% python3 -q
>>> import numpy as np
>>> np.set_printoptions(precision=3, suppress=True, linewidth=140, sign=" ")
>>> F = np.array([[0, 2, 2], [0, 1, 0], [0, 1, 2]])
>>> round(np.linalg.det(F), 3)
np.float64(0.0)
>>> np.allclose(F @ F.T, F.T @ F)
False
>>> np.linalg.matrix_power(F, 3)
array([[ 0,  8,  8],
       [ 0,  1,  0],
       [ 0,  7,  8]])
>>> np.sort(np.abs(np.linalg.eigvals(F)))
array([ 0.,  1.,  2.])
>>> np.trace(F)
np.int64(3)
>>> round(np.abs(np.linalg.eigvals(F)).max(), 3)
np.float64(2.0)
>>> r0, v = F[1], F[0]
>>> r0 @ r0
np.int64(1)
>>> p = (r0 @ v) / (r0 @ r0) * r0
>>> np.outer(r0, v)
array([[ 0,  0,  0],
       [ 0,  2,  2],
       [ 0,  0,  0]])
>>> (v - p) @ r0
np.float64(0.0)
>>> p
array([ 0.,  2.,  0.])
>>> v - p
array([ 0.,  0.,  2.])
>>> np.linalg.matrix_rank(np.outer(r0, v))
np.int64(1)
>>> U, s, Vt = np.linalg.svd(F)
>>> np.argmax(s[:-1] / (s[1:] + 1e-6)) + 1
np.int64(2)
>>> B = U[:, :2] @ np.diag(s[:2]) @ Vt[:2]
>>> np.linalg.matrix_rank(B)
np.int64(2)
>>> np.round(np.abs(F - B).max(), 3)
np.float64(0.0)
>>> round(float(np.linalg.norm(F - B, 2)), 3), s[2]
(0.0, np.float64(0.0))
>>> data = np.loadtxt("test17.csv", delimiter=",")
>>> data
array([[ 8., -4.,  8., -4.],
       [ 0.,  8.,  0.,  8.],
       [-4.,  2., -8.,  4.],
       [ 0., -4.,  0., -8.]])
>>> rng = np.random.default_rng(507)
>>> labels = rng.permutation(4)
>>> B = data[:, labels] * rng.choice([-1, 1], 4)
>>> B
array([[-8.,  4.,  8., -4.],
       [-0., -8.,  0.,  8.],
       [ 8., -2., -4.,  4.],
       [-0.,  4.,  0., -8.]])
>>> U, _, Vt = np.linalg.svd(data.T @ B)
>>> labels
array([ 2,  1,  0,  3])
